$ ipython --no-banner

In [1]: import numpy as np

In [2]: np.set_printoptions(suppress=True, linewidth=120)

In [3]: rng = np.random.default_rng(89)

In [4]: z = rng.integers(0, 3, 4)

In [5]: E = (z[:, None] == z) * 5 + np.eye(4)

In [6]: print(E)
[[6. 0. 0. 5.]
 [0. 6. 0. 0.]
 [0. 0. 6. 0.]
 [5. 0. 0. 6.]]

In [7]: # 3 groups of indices that never mix

In [8]: vec = np.ones(4)

In [9]: for _ in range(4):
   ...:     vec = E @ vec
   ...:     vec /= np.linalg.norm(vec)
   ...:     print(round(vec @ E @ vec, 3))
   ...: 
9.854
10.593
10.872
10.961

In [10]: print(vec.round(3))
[0.704 0.062 0.062 0.704]

In [11]: print(np.round(np.sort(np.abs(np.linalg.eigvals(E))), 3))
[ 1.  6.  6. 11.]

In [12]: print(np.allclose(E, E.T))
True

In [13]: E.inv()
---------------------------------------------------------------------------
AttributeError                            Traceback (most recent call last)
Cell In[13], line 1
----> 1 E.inv()

AttributeError: 'numpy.ndarray' object has no attribute 'inv'

In [14]: print(np.round(np.abs(np.linalg.eigvals(E)).max(), 3))
11.0

In [15]: print(np.allclose(E @ E.T, E.T @ E))
True

In [16]: print(np.round(np.linalg.matrix_power(E, 2), 3))
[[61.  0.  0. 60.]
 [ 0. 36.  0.  0.]
 [ 0.  0. 36.  0.]
 [60.  0.  0. 61.]]

In [17]: print(E @ E)
[[61.  0.  0. 60.]
 [ 0. 36.  0.  0.]
 [ 0.  0. 36.  0.]
 [60.  0.  0. 61.]]

In [18]: print(np.trace(E))
24.0

In [19]: z = rng.permutation(4)

In [20]: print(z)
[3 2 1 0]

In [21]: A2 = E[z][:, z]

In [22]: print(np.round(np.linalg.det(A2), 3), round(np.linalg.det(E[z]), 3))
396.0 396.0

In [23]: print(np.allclose(A2, E))
True

In [24]: print(round(np.linalg.det(E), 3))
396.0

In [25]: print((E != 0).astype(int))
[[1 0 0 1]
 [0 1 0 0]
 [0 0 1 0]
 [1 0 0 1]]

In [26]: print(np.round(np.sort(np.linalg.eigvals(E).real), 3))
[ 1.  6.  6. 11.]

In [27]: K = np.load("a.npy")

In [28]: print(K)
[[-3  0  0  0]
 [ 0  1  0  0]
 [ 0  0  3  5]
 [ 0  0  3  5]]

In [29]: # rank 3

In [30]: left, sigma, Vh = np.linalg.svd(E, full_matrices=False)

In [31]: print((sigma > 1e-8).sum())
4

In [32]: print(np.allclose(left * sigma @ Vh, E))
True

In [33]: print(np.round(left.T @ E @ Vh.T, 3) + 0)
[[11.  0.  0.  0.]
 [ 0.  6.  0.  0.]
 [ 0.  0.  6.  0.]
 [ 0.  0.  0.  1.]]

In [34]: print(np.round(sigma / sigma[0], 3))
[1.    0.545 0.545 0.091]

In [35]: print(round(np.sqrt((sigma ** 2).sum()), 3), round(np.linalg.norm(E), 3))
13.928 13.928

In [36]: print(np.abs(left[:, 0]).round(6).argmax())
0

In [37]: print(np.round(left.T @ left, 3) + 0)
[[1. 0. 0. 0.]
 [0. 1. 0. 0.]
 [0. 0. 1. 0.]
 [0. 0. 0. 1.]]

In [38]: left, sigma, Vh = np.linalg.svd(K)

In [39]: print(sigma.round(3) + 0)
[8.246 3.    1.    0.   ]

In [40]: print(np.argmax(sigma[:-1] / (sigma[1:] + 1e-6)) + 1)
3

In [41]: A2 = left[:, :3] @ np.diag(sigma[:3]) @ Vh[:3]

In [42]: print(np.linalg.matrix_rank(K, rtol=0.05))
3

In [43]: print(np.round(np.abs(K - A2).max(), 3))
0.0

In [44]: print(A2.round(3))
[[-3.  0.  0.  0.]
 [ 0.  1.  0.  0.]
 [ 0.  0.  3.  5.]
 [ 0.  0.  3.  5.]]

In [45]: print(round(float(np.linalg.norm(K - A2, 2)), 3), round(sigma[3], 3))
0.0 0.0

In [46]: arr = np.load("arr.npy")

In [47]: print(arr)
[[2 2 2]
 [2 4 4]
 [2 4 6]]

In [48]: # equal to its transpose

In [49]: ev, vecs = np.linalg.eigh(arr)

In [50]: vec = np.array([-1, 0, 2])

In [51]: print(np.round(vecs * np.abs(ev) @ vecs.T, 3))
[[2. 2. 2.]
 [2. 4. 4.]
 [2. 4. 6.]]

In [52]: print(np.round(vecs * np.sqrt(ev) @ vecs.T, 3))
[[1.232 0.548 0.426]
 [0.548 1.658 0.975]
 [0.426 0.975 2.206]]

In [53]: print((np.sign(vecs[:, -1].round(6)) == np.sign(vecs[0, -1].round(6))).astype(int))
[1 1 1]

In [54]: M = np.load("mat.npy")

In [55]: print(M.round(3))
[[ 0.003 -0.537 -0.844]
 [-0.537  0.711 -0.454]
 [-0.844 -0.454  0.286]]

In [56]: # orthonormal columns

In [57]: ang = np.radians(30)

In [58]: r_ = np.eye(3)

In [59]: r_[1, 1] = r_[0, 0] = np.cos(ang)

In [60]: r_[1, 0], r_[0, 1] = -np.sin(ang), np.sin(ang)

In [61]: print(r_.round(3))
[[ 0.866  0.5    0.   ]
 [-0.5    0.866  0.   ]
 [ 0.     0.     1.   ]]

In [62]: A2 = M @ r_.T

In [63]: print(np.allclose(M @ M.T, A2 @ A2.T))
True

In [64]: print(np.allclose(np.linalg.norm(M, axis=1), np.linalg.norm(A2, axis=1)))
True

In [65]: print(np.round(np.linalg.svd(M, compute_uv=False), 3), np.round(np.linalg.svd(A2, compute_uv=False), 3))
[1. 1. 1.] [1. 1. 1.]

In [66]: vec = np.array([-2, 2, -1])

In [67]: print(np.round(np.linalg.inv(M), 3))
[[ 0.003 -0.537 -0.844]
 [-0.537  0.711 -0.454]
 [-0.844 -0.454  0.286]]

In [68]: print(round(np.linalg.det(M), 3))
-1.0

In [69]: print(np.round(np.linalg.norm(vec), 3), round(float(np.linalg.norm(M @ vec)), 3))
3.0 3.0

In [70]: print(np.round(np.abs(np.linalg.eigvals(M)), 3))
[1. 1. 1.]

In [71]: r0 = np.array([0, 3, 1])

In [72]: A2 = M + np.outer(r0, np.eye(3)[1])

In [73]: print(np.linalg.matrix_rank(A2 - M))
1

In [74]: print(np.linalg.matrix_rank(np.linalg.inv(A2) - np.linalg.inv(M), tol=1e-8))
1

In [75]: P = np.triu(np.array([[2, -3, 0, 3], [3, -1, -3, 3], [-1, 1, 3, 1], [1, 1, -3, -3]]), 1) + np.eye(4)

In [76]: A2 = P @ K @ np.linalg.inv(P)

In [77]: print(np.linalg.matrix_rank(A2))
3

In [78]: print(P @ K - K @ P)
[[  0. -12.   9.  24.]
 [  0.   0.   3.  -3.]
 [  0.   0.   3.   2.]
 [  0.   0.   0.  -3.]]

In [79]: print(A2)
[[ -3. -12. -27.  87.]
 [  0.   1.   3.  -6.]
 [  0.   0.   6.   4.]
 [  0.   0.   3.   2.]]

In [80]: print(np.all(np.linalg.eigvalsh(M) > 0))
False

In [81]: print([round(float(np.linalg.det(M[:i, :i])), 2) + 0 for i in range(1, 4)])
[0.0, -0.29, -1.0]

In [82]: m1 = np.loadtxt("out12.csv", delimiter=",")

In [83]: print(m1)
[[ 1.  1. -1. -1. -1. -1.  1.  1.]
 [ 1.  1.  1.  1. -1. -1. -1. -1.]
 [ 1. -1. -1.  1. -1.  1.  1. -1.]]

In [84]: A2 = m1 / np.linalg.norm(m1, axis=1, keepdims=True)

In [85]: cov = A2 @ A2.T

In [86]: print((cov - 2 * np.eye(3)).round(6).argmax(axis=1))
[1 0 0]

In [87]: print((np.abs(cov) > 0.9).astype(int))
[[1 0 0]
 [0 1 0]
 [0 0 1]]

In [88]: cov = m1.T @ m1

In [89]: print(np.round(np.linalg.svd(m1, compute_uv=False) ** 2, 3))
[8. 8. 8.]

In [90]: print(np.allclose(cov, cov.T))
True

In [91]: print((m1 @ m1.T).shape)
(3, 3)

In [92]: print(np.diag(cov))
[3. 3. 3. 3. 3. 3. 3. 3.]

In [93]: print(cov)
[[ 3.  1. -1.  1. -3. -1.  1. -1.]
 [ 1.  3.  1. -1. -1. -3. -1.  1.]
 [-1.  1.  3.  1.  1. -1. -3. -1.]
 [ 1. -1.  1.  3. -1.  1. -1. -3.]
 [-3. -1.  1. -1.  3.  1. -1.  1.]
 [-1. -3. -1.  1.  1.  3.  1. -1.]
 [ 1. -1. -3. -1. -1.  1.  3.  1.]
 [-1.  1. -1. -3.  1. -1.  1.  3.]]

In [94]: data = np.load("x.npy")

In [95]: print(data)
[[1.    0.2   0.04  0.008]
 [0.2   1.    0.2   0.04 ]
 [0.04  0.2   1.    0.2  ]
 [0.008 0.04  0.2   1.   ]]

In [96]: z = rng.permutation(4)

In [97]: A2 = data[:, z] * rng.choice([-1, 1], 4)

In [98]: print(A2)
[[ 1.    -0.2    0.04  -0.008]
 [ 0.2   -1.     0.2   -0.04 ]
 [ 0.04  -0.2    1.    -0.2  ]
 [ 0.008 -0.04   0.2   -1.   ]]

In [99]: left, _, Vh = np.linalg.svd(data.T @ A2)

In [100]: print(np.round(np.linalg.lstsq(data, A2)[0], 3) + 0)
[[ 1.  0.  0.  0.]
 [ 0. -1.  0.  0.]
 [ 0.  0.  1.  0.]
 [ 0.  0.  0. -1.]]

In [101]: print(np.round(left @ Vh, 3) + 0)
[[ 1.  0.  0.  0.]
 [ 0. -1.  0.  0.]
 [ 0.  0.  1.  0.]
 [ 0.  0.  0. -1.]]

In [102]: print(np.linalg.matrix_rank(data))
4

In [103]: print(np.count_nonzero(data))
16

In [104]: print(data.sum(axis=0))
[1.248 1.44  1.44  1.248]

In [105]: data[4]
---------------------------------------------------------------------------
IndexError                                Traceback (most recent call last)
Cell In[105], line 1
----> 1 data[4]

IndexError: index 4 is out of bounds for axis 0 with size 4

In [106]: print(np.diff(data, axis=0))
[[-0.8    0.8    0.16   0.032]
 [-0.16  -0.8    0.8    0.16 ]
 [-0.032 -0.16  -0.8    0.8  ]]

In [107]: data[:, 4]
---------------------------------------------------------------------------
IndexError                                Traceback (most recent call last)
Cell In[107], line 1
----> 1 data[:, 4]

IndexError: index 4 is out of bounds for axis 1 with size 4

In [108]: np.zeros(4, 4)
---------------------------------------------------------------------------
TypeError                                 Traceback (most recent call last)
Cell In[108], line 1
----> 1 np.zeros(4, 4)

TypeError: Cannot interpret '4' as a data type

In [109]: print(np.unravel_index(np.abs(data).argmax(), data.shape))
(np.int64(0), np.int64(0))

In [110]: print(data - data[0])
[[ 0.     0.     0.     0.   ]
 [-0.8    0.8    0.16   0.032]
 [-0.96   0.     0.96   0.192]
 [-0.992 -0.16   0.16   0.992]]

In [111]: print(data.sum(axis=1))
[1.248 1.44  1.44  1.248]

In [112]: print(np.round(np.linalg.svd(data, compute_uv=False), 3))
[1.362 1.083 0.846 0.709]

In [113]: print(round(float(np.linalg.norm(data)), 3))
2.061

In [114]: print(round(float(np.linalg.det(2 * data)), 3), round(np.linalg.det(data), 3))
14.156 0.885

In [115]: print(round(float(np.linalg.det(data[::-1])), 3))
0.885

In [116]: print(round(float(np.linalg.eigvals(data).sum().real), 3))
4.0

In [117]: print(round(np.einsum("ij,ji->", data, data), 3))
4.247

In [118]: print(np.kron(np.eye(2, dtype=int), data))
[[1.    0.2   0.04  0.008 0.    0.    0.    0.   ]
 [0.2   1.    0.2   0.04  0.    0.    0.    0.   ]
 [0.04  0.2   1.    0.2   0.    0.    0.    0.   ]
 [0.008 0.04  0.2   1.    0.    0.    0.    0.   ]
 [0.    0.    0.    0.    1.    0.2   0.04  0.008]
 [0.    0.    0.    0.    0.2   1.    0.2   0.04 ]
 [0.    0.    0.    0.    0.04  0.2   1.    0.2  ]
 [0.    0.    0.    0.    0.008 0.04  0.2   1.   ]]

In [119]: w1 = np.array([[2, 0, 3, 3, -3],
     ...:     [1, 2, 0, 3, -1],
     ...:     [0, -1, 1, -2, 3],
     ...:     [3, 0, 3, -2, 3]])

In [120]: beta = np.array([2, -2, -1, -2, 2])

In [121]: H = np.maximum(data @ w1 + beta, 0)

In [122]: print(np.linalg.matrix_rank(H))
4

In [123]: print(H.round(3))
[[4.224 0.    2.064 1.504 0.   ]
 [3.52  0.    0.    1.12  1.12 ]
 [2.88  0.    0.72  0.    5.28 ]
 [5.056 0.    2.224 0.    5.536]]

In [124]: W2 = np.array([[0, 7, 8], [1, 0, 6], [6, 1, 2], [9, 7, 2], [0, 2, 3]])

In [125]: print((H @ W2).round(6).argmax(axis=1))
[1 1 2 2]

In [126]: print(np.round(H @ W2, 3))
[[25.92  42.16  40.928]
 [10.08  34.72  33.76 ]
 [ 4.32  31.44  40.32 ]
 [13.344 48.688 61.504]]

In [127]: X = np.load("layer7.npy")

In [128]: print(X)
[[0 0 1]
 [0 0 0]
 [1 0 0]]

In [129]: z = rng.permutation(4)

In [130]: print(z)
[1 0 2 3]

In [131]: A2 = K[z][:, z]

In [132]: print(round(float(np.linalg.det(A2)), 3), round(np.linalg.det(K[z]), 3))
0.0 0.0

In [133]: print(np.trace(A2))
6

In [134]: print(A2)
[[ 1  0  0  0]
 [ 0 -3  0  0]
 [ 0  0  3  5]
 [ 0  0  3  5]]

In [135]: print(np.diag(A2))
[ 1 -3  3  5]

In [136]: print(np.linalg.cond(X) > 100)
True

In [137]: print(np.argsort(-np.linalg.norm(X, axis=0).round(6), kind="stable")[:3])
[0 2 1]

In [138]: print(round(np.linalg.norm(X, 2) / np.linalg.norm(X), 3))
0.707

In [139]: print(np.round(np.linalg.det(X.T), 3))
0.0

In [140]: print(np.poly(X))
[ 1.  0. -1.  0.]

In [141]: print(np.einsum("ii->", X))
0

In [142]: try:
     ...:     np.linalg.cholesky(X)
     ...: except np.linalg.LinAlgError as e:
     ...:     print("failed:", e)
     ...: 
failed: Matrix is not positive definite

In [143]: print(np.all(np.linalg.eigvalsh(X) > 0))
False

In [144]: def softmax(z):
     ...:     e = np.exp(z - z.max(axis=-1, keepdims=True))
     ...:     return e / e.sum(axis=-1, keepdims=True)
     ...: 

In [145]: print(softmax(X).sum(axis=1))
[1. 1. 1.]

In [146]: scores = X @ X.T / np.sqrt(3)

In [147]: print(np.round(softmax(scores + np.triu(np.full(scores.shape, -np.inf), 1)), 3))
[[1.    0.    0.   ]
 [0.5   0.5   0.   ]
 [0.264 0.264 0.471]]

In [148]: print(softmax(scores).round(6).argmax(axis=1))
[0 0 2]

In [149]: W0 = np.loadtxt("sample7.csv", delimiter=",")

In [150]: print(W0)
[[ 0.8    1.7    1.3  ]
 [ 0.869  1.753  1.252]
 [ 1.2    0.2    1.1  ]
 [ 0.9    2.7   -0.6  ]]

In [151]: Q, vecs = np.linalg.qr(W0[:, :1])[0], np.linalg.qr(W0[:, 1:])[0]

In [152]: sigma = np.linalg.svd(Q.T @ vecs, compute_uv=False)

In [153]: print(sigma.round(3))
[0.904]

In [154]: print((sigma > 0.9).sum())
1
